% ipython --no-banner

In [1]: import numpy as np

In [2]: np.set_printoptions(precision=3, suppress=True, linewidth=120)

In [3]: def tidy(a):
   ...:     return np.round(a, 3) + 0
   ...: 

In [4]: m1 = np.loadtxt("layer17.csv", delimiter=",")

In [5]: tidy(m1)
Out[5]: 
array([[ 0.992, -0.087, -0.008,  0.071,  0.055],
       [-0.087,  0.043, -0.087,  0.783,  0.609],
       [-0.008, -0.087,  0.992,  0.071,  0.055],
       [ 0.071,  0.783,  0.071,  0.36 , -0.498],
       [ 0.055,  0.609,  0.055, -0.498,  0.613]])

In [6]: vec = np.array([0, -3, -5, 4, 2])

In [7]: [p for p in range(1, 25) if np.allclose(np.linalg.matrix_power(m1, p), np.eye(5))]
Out[7]: [2, 4, 6, 8, 10, 12, 14, 16, 18, 20, 22, 24]

In [8]: 5 - np.linalg.matrix_rank(m1 - np.eye(5), tol=1e-8)
Out[8]: np.int64(4)

In [9]: tidy(np.linalg.inv(m1))
Out[9]: 
array([[ 0.992, -0.087, -0.008,  0.071,  0.055],
       [-0.087,  0.043, -0.087,  0.783,  0.609],
       [-0.008, -0.087,  0.992,  0.071,  0.055],
       [ 0.071,  0.783,  0.071,  0.36 , -0.498],
       [ 0.055,  0.609,  0.055, -0.498,  0.613]])

In [10]: tidy(np.abs(np.linalg.eigvals(m1)).max())
Out[10]: np.float64(1.0)

In [11]: tidy(np.linalg.det(m1))
Out[11]: np.float64(-1.0)

In [12]: tidy((m1 + m1.T) / 2)
Out[12]: 
array([[ 0.992, -0.087, -0.008,  0.071,  0.055],
       [-0.087,  0.043, -0.087,  0.783,  0.609],
       [-0.008, -0.087,  0.992,  0.071,  0.055],
       [ 0.071,  0.783,  0.071,  0.36 , -0.498],
       [ 0.055,  0.609,  0.055, -0.498,  0.613]])

In [13]: T = np.stack([m1, 4 * m1, m1[::-1]])

In [14]: tidy(np.linalg.det(T))
Out[14]: array([   -1., -1024.,    -1.])

In [15]: tidy(np.einsum("bij,cij->bc", T, T))
Out[15]: 
array([[ 5., 20.,  1.],
       [20., 80.,  4.],
       [ 1.,  4.,  5.]])

In [16]: F = np.load("a.npy")

In [17]: F
Out[17]: 
array([[ 0,  0,  0,  0,  0,  0],
       [ 0,  0,  0,  0,  0,  0],
       [ 0,  0, -2,  0, -1,  0],
       [ 0,  2,  0,  0, -2,  0],
       [ 0,  2,  0,  0,  0,  1],
       [ 0,  0,  0,  2,  0,  1]])

In [18]: # 2 blocks once reordered

In [19]: rank = np.linalg.matrix_rank(F)

In [20]: rank
Out[20]: np.int64(4)

In [21]: ns = np.linalg.svd(F)[2][rank:].T

In [22]: [int(np.linalg.matrix_rank(F[:, :j + 1])) for j in range(6)]
Out[22]: [0, 1, 2, 3, 4, 4]

In [23]: ns.shape
Out[23]: (6, 2)

In [24]: [int(np.linalg.matrix_rank(F[:i])) for i in range(1, len(F) + 1)]
Out[24]: [0, 0, 1, 2, 3, 4]

In [25]: f = np.array([1, -1, 1])

In [26]: W0 = 5 * np.eye(3) + np.outer(f, f)

In [27]: W0
Out[27]: 
array([[ 6., -1.,  1.],
       [-1.,  6., -1.],
       [ 1., -1.,  6.]])

In [28]: # equal to its transpose

In [29]: tidy(np.poly(W0))
Out[29]: array([   1.,  -18.,  105., -200.])

In [30]: tidy(np.linalg.det(W0[::-1]))
Out[30]: np.float64(-200.0)

In [31]: A2 = np.array([[-3, 1], [1, 3], [3, 3]])

In [32]: np.einsum("ik,kj->ij", W0, A2)
Out[32]: 
array([[-16.,   6.],
       [  6.,  14.],
       [ 14.,  16.]])

In [33]: W0 @ A2
Out[33]: 
array([[-16.,   6.],
       [  6.,  14.],
       [ 14.,  16.]])

In [34]: np.linalg.matrix_rank(np.vstack([W0, A2.T]))
Out[34]: np.int64(3)

In [35]: np.vstack([W0, A2.T]).shape
Out[35]: (5, 3)

In [36]: A2.T @ W0.T
Out[36]: 
array([[-16.,   6.,  14.],
       [  6.,  14.,  16.]])

In [37]: J = np.array([[0.2, 0.1, 0.5, 0.5],
    ...:     [-2.2, 1.0, 0.2, 0.5],
    ...:     [-0.7, 0.6, -1.0, 0.0],
    ...:     [-1.9, 0.2, 1.1, -0.2],
    ...:     [-0.6, 1.7, 0.3, -1.9]])

In [38]: J[:, 0] *= 20

In [39]: J
Out[39]: 
array([[  4. ,   0.1,   0.5,   0.5],
       [-44. ,   1. ,   0.2,   0.5],
       [-14. ,   0.6,  -1. ,   0. ],
       [-38. ,   0.2,   1.1,  -0.2],
       [-12. ,   1.7,   0.3,  -1.9]])

In [40]: np.allclose(F[:-1].T @ np.linalg.lstsq(F[:-1].T, F[-1])[0], F[-1])
Out[40]: False

In [41]: np.abs(np.diag(np.linalg.qr(F)[1])) > 1e-9
Out[41]: array([False,  True,  True,  True,  True, False])

In [42]: np.unique(F.round(6), axis=0).shape
Out[42]: (5, 6)

In [43]: tidy(F @ np.linalg.pinv(F) @ F)
Out[43]: 
array([[ 0.,  0.,  0.,  0.,  0.,  0.],
       [ 0.,  0.,  0.,  0.,  0.,  0.],
       [ 0.,  0., -2.,  0., -1.,  0.],
       [ 0.,  2.,  0.,  0., -2.,  0.],
       [ 0.,  2.,  0.,  0.,  0.,  1.],
       [ 0.,  0.,  0.,  2.,  0.,  1.]])

In [44]: evals, vecs = np.linalg.eigh(W0)

In [45]: vec = np.array([2, 2, 2])

In [46]: vec @ W0 @ vec
Out[46]: np.float64(64.0)

In [47]: tidy(vecs * np.abs(evals) @ vecs.T)
Out[47]: 
array([[ 6., -1.,  1.],
       [-1.,  6., -1.],
       [ 1., -1.,  6.]])

In [48]: tidy(vecs * np.sqrt(evals) @ vecs.T)
Out[48]: 
array([[ 2.434, -0.197,  0.197],
       [-0.197,  2.434, -0.197],
       [ 0.197, -0.197,  2.434]])

In [49]: tidy(np.linalg.eigvalsh(W0[1:, 1:]))
Out[49]: array([5., 7.])

In [50]: np.abs(W0).sum(axis=1).max(), tidy(np.abs(evals).max())
Out[50]: (np.float64(8.0), np.float64(8.0))

In [51]: tidy(vecs * np.maximum(evals, 0) @ vecs.T)
Out[51]: 
array([[ 6., -1.,  1.],
       [-1.,  6., -1.],
       [ 1., -1.,  6.]])

In [52]: data = np.load("m.npy")

In [53]: data
Out[53]: 
array([[0, 0, 0],
       [0, 0, 1],
       [0, 0, 0]])

In [54]: tidy(np.linalg.det(data.T))
Out[54]: np.float64(0.0)

In [55]: tidy(np.linalg.det(data[::-1]))
Out[55]: np.float64(0.0)

In [56]: E = np.minimum.outer(np.arange(1, 6), np.arange(1, 6)) * 5

In [57]: E
Out[57]: 
array([[ 5,  5,  5,  5,  5],
       [ 5, 10, 10, 10, 10],
       [ 5, 10, 15, 15, 15],
       [ 5, 10, 15, 20, 20],
       [ 5, 10, 15, 20, 25]])

In [58]: # equal to its transpose

In [59]: low = np.linalg.cholesky(E)

In [60]: tidy(np.prod(np.diag(low)) ** 2), tidy(np.linalg.det(E))
Out[60]: (np.float64(3125.0), np.float64(3125.0))

In [61]: tidy(low @ low.T)
Out[61]: 
array([[ 5.,  5.,  5.,  5.,  5.],
       [ 5., 10., 10., 10., 10.],
       [ 5., 10., 15., 15., 15.],
       [ 5., 10., 15., 20., 20.],
       [ 5., 10., 15., 20., 25.]])

In [62]: tidy(np.diag(low) ** 2)
Out[62]: array([5., 5., 5., 5., 5.])

In [63]: tidy(low)
Out[63]: 
array([[2.236, 0.   , 0.   , 0.   , 0.   ],
       [2.236, 2.236, 0.   , 0.   , 0.   ],
       [2.236, 2.236, 2.236, 0.   , 0.   ],
       [2.236, 2.236, 2.236, 2.236, 0.   ],
       [2.236, 2.236, 2.236, 2.236, 2.236]])

In [64]: np.linalg.eigvalsh(E).min() > 0
Out[64]: np.True_

In [65]: mat = np.load("sample12.npy")

In [66]: tidy(mat)
Out[66]: 
array([[-0.577, -0.192, -0.794],
       [ 0.115, -0.981,  0.154],
       [-0.808, -0.003,  0.589]])

In [67]: # orthonormal columns

In [68]: vec = np.array([-5, 2, 4])

In [69]: y = mat @ vec

In [70]: tidy(y)
Out[70]: array([-0.672, -1.926,  6.391])

In [71]: tidy(np.linalg.solve(mat.T, mat[0]))
Out[71]: array([1., 0., 0.])

In [72]: tidy(np.linalg.solve(mat, y))
Out[72]: array([-5.,  2.,  4.])

In [73]: tidy(np.linalg.solve(mat, mat[:, 2]))
Out[73]: array([0., 0., 1.])

In [74]: rng = np.random.default_rng(4256)

In [75]: z = rng.permutation(3)

In [76]: z
Out[76]: array([2, 1, 0])

In [77]: A2 = mat[z][:, z]

In [78]: tidy(np.diag(A2))
Out[78]: array([ 0.589, -0.981, -0.577])

In [79]: tidy(np.linalg.det(A2)), tidy(np.linalg.det(mat[z]))
Out[79]: (np.float64(1.0), np.float64(-1.0))

In [80]: tidy(A2)
Out[80]: 
array([[ 0.589, -0.003, -0.808],
       [ 0.154, -0.981,  0.115],
       [-0.794, -0.192, -0.577]])

In [81]: tidy(np.sort(np.abs(np.linalg.eigvals(A2))))
Out[81]: array([1., 1., 1.])

In [82]: np.allclose(A2, mat)
Out[82]: False

In [83]: vec = np.array([5, 5, 6])

In [84]: y = A2 @ vec

In [85]: tidy(y)
Out[85]: array([-1.921, -3.446, -8.393])

In [86]: tidy(np.linalg.solve(A2, 2 * y))
Out[86]: array([10., 10., 12.])

In [87]: A = np.load("x.npy")

In [88]: A
Out[88]: 
array([[1, 0, 0],
       [0, 0, 2],
       [0, 1, 1]])

In [89]: vec = np.array([-2, 1, 0])

In [90]: y = A @ vec

In [91]: b, lr = np.zeros(3), 1 / np.linalg.norm(A, 2) ** 2

In [92]: for i in range(200):
    ...:     b -= lr * A.T @ (A @ b - y)
    ...:     if i % 50 == 0: print(i, round(np.linalg.norm(A @ b - y), 3))
    ...: 
0 1.774
50 0.0
100 0.0
150 0.0

In [93]: tidy(np.linalg.cond(A))
Out[93]: np.float64(2.618)

In [94]: tidy(b)
Out[94]: array([-2.,  1.,  0.])
